In [1]: import numpy as np

In [2]: import numpy.linalg as la

In [3]: np.set_printoptions(precision=2, suppress=True, linewidth=140, legacy="1.25")

In [4]: rnd = lambda a: np.round(a, 2) + 0

In [5]: E = np.maximum(np.array([[2, 1, 7],
   ...:     [9, 4, 2],
   ...:     [6, 6, -9],
   ...:     [-9, 5, 6],
   ...:     [9, -4, 9],
   ...:     [-5, 6, -8],
   ...:     [-1, -1, 3],
   ...:     [2, 8, 6],
   ...:     [0, 6, -1],
   ...:     [3, 0, 5],
   ...:     [3, 6, -8],
   ...:     [5, 6, 2],
   ...:     [6, -5, -2],
   ...:     [2, 0, 2],
   ...:     [4, -5, 4],
   ...:     [2, 8, 8],
   ...:     [-7, 7, 0],
   ...:     [-3, 1, -7],
   ...:     [0, 8, -2],
   ...:     [-6, 4, -3],
   ...:     [-3, 8, -3],
   ...:     [-8, 7, -8],
   ...:     [1, -8, 1],
   ...:     [-3, 5, -2],
   ...:     [-3, 0, -3],
   ...:     [-3, -2, 0],
   ...:     [-9, 8, 8]]) @ np.array([[0, 1, 1, 3, 1, 2, 3, 3, 1, 0, 1, 0],
   ...:     [1, 0, 3, 2, 1, 0, 0, 1, 3, 0, 2, 1],
   ...:     [0, 1, 3, 2, 3, 1, 3, 2, 0, 0, 1, 0]]) + np.array([2, -2, 2, 2, -2, 2, 0, 2, 0, 1, -1, 0]), 0)

In [6]: E
Out[6]: 
array([[ 3,  7, 28, 24, 22, 13, 27, 23,  5,  1, 10,  1],
       [ 6,  9, 29, 41, 17, 22, 33, 37, 21,  1, 18,  4],
       [ 8,  0,  0, 14,  0,  5,  0,  8, 24,  1,  8,  6],
       [ 7,  0, 26,  0, 12,  0,  0,  0,  6,  1,  6,  5],
       [ 0, 16, 26, 39, 30, 29, 54, 43,  0,  1,  9,  0],
       [ 8,  0,  0,  0,  0,  0,  0,  0, 13,  1,  0,  6],
       [ 1,  0,  7,  3,  5,  3,  6,  4,  0,  1,  0,  0],
       [10,  6, 46, 36, 26, 12, 24, 28, 26,  1, 23,  8],
       [ 8,  0, 17, 12,  1,  1,  0,  6, 18,  1, 10,  6],
       [ 2,  6, 20, 21, 16, 13, 24, 21,  3,  1,  7,  0],
       [ 8,  0,  0,  7,  0,  0,  0,  1, 21,  1,  6,  6],
       [ 8,  5, 31, 33, 15, 14, 21, 27, 23,  1, 18,  6],
       [ 0,  2,  0,  6,  0, 12, 12, 11,  0,  1,  0,  0],
       [ 2,  2, 10, 12,  6,  8, 12, 12,  2,  1,  3,  0],
       [ 0,  6,  3, 12,  9, 14, 24, 17,  0,  1,  0,  0],
       [10,  8, 52, 40, 32, 14, 30, 32, 26,  1, 25,  8],
       [ 9,  0, 16,  0,  0,  0,  0,  0, 14,  1,  6,  7],
       [ 3,  0,  0,  0,  0,  0,  0,  0,  0,  1,  0,  1],
       [10,  0, 20, 14,  0,  0,  0,  6, 24,  1, 13,  8],
       [ 6,  0,  0,  0,  0,  0,  0,  0,  6,  1,  0,  4],
       [10,  0, 14,  3,  0,  0,  0,  0, 21,  1,  9,  8],
       [ 9,  0,  0,  0,  0,  0,  0,  0, 13,  1,  0,  7],
       [ 0,  0,  0,  0,  0,  5,  6,  0,  0,  1,  0,  0],
       [ 7,  0,  8,  0,  0,  0,  0,  0, 12,  1,  4,  5],
       [ 2,  0,  0,  0,  0,  0,  0,  0,  0,  1,  0,  0],
       [ 0,  0,  0,  0,  0,  0,  0,  0,  0,  1,  0,  0],
       [10,  0, 41,  7, 21,  0,  0,  0, 15,  1, 14,  8]])

In [7]: Q, R = la.qr(E)

In [8]: rnd(np.abs(np.diag(R)))
Out[8]: array([34.39, 23.  , 51.05, 27.21, 13.73, 11.96,  7.06,  4.84,  9.72,  1.31,  2.86,  1.86])

In [9]: Q.shape, R.shape
Out[9]: ((27, 12), (12, 12))

In [10]: rnd(Q.T @ Q)
Out[10]: 
array([[1., 0., 0., 0., 0., 0., 0., 0., 0., 0., 0., 0.],
       [0., 1., 0., 0., 0., 0., 0., 0., 0., 0., 0., 0.],
       [0., 0., 1., 0., 0., 0., 0., 0., 0., 0., 0., 0.],
       [0., 0., 0., 1., 0., 0., 0., 0., 0., 0., 0., 0.],
       [0., 0., 0., 0., 1., 0., 0., 0., 0., 0., 0., 0.],
       [0., 0., 0., 0., 0., 1., 0., 0., 0., 0., 0., 0.],
       [0., 0., 0., 0., 0., 0., 1., 0., 0., 0., 0., 0.],
       [0., 0., 0., 0., 0., 0., 0., 1., 0., 0., 0., 0.],
       [0., 0., 0., 0., 0., 0., 0., 0., 1., 0., 0., 0.],
       [0., 0., 0., 0., 0., 0., 0., 0., 0., 1., 0., 0.],
       [0., 0., 0., 0., 0., 0., 0., 0., 0., 0., 1., 0.],
       [0., 0., 0., 0., 0., 0., 0., 0., 0., 0., 0., 1.]])
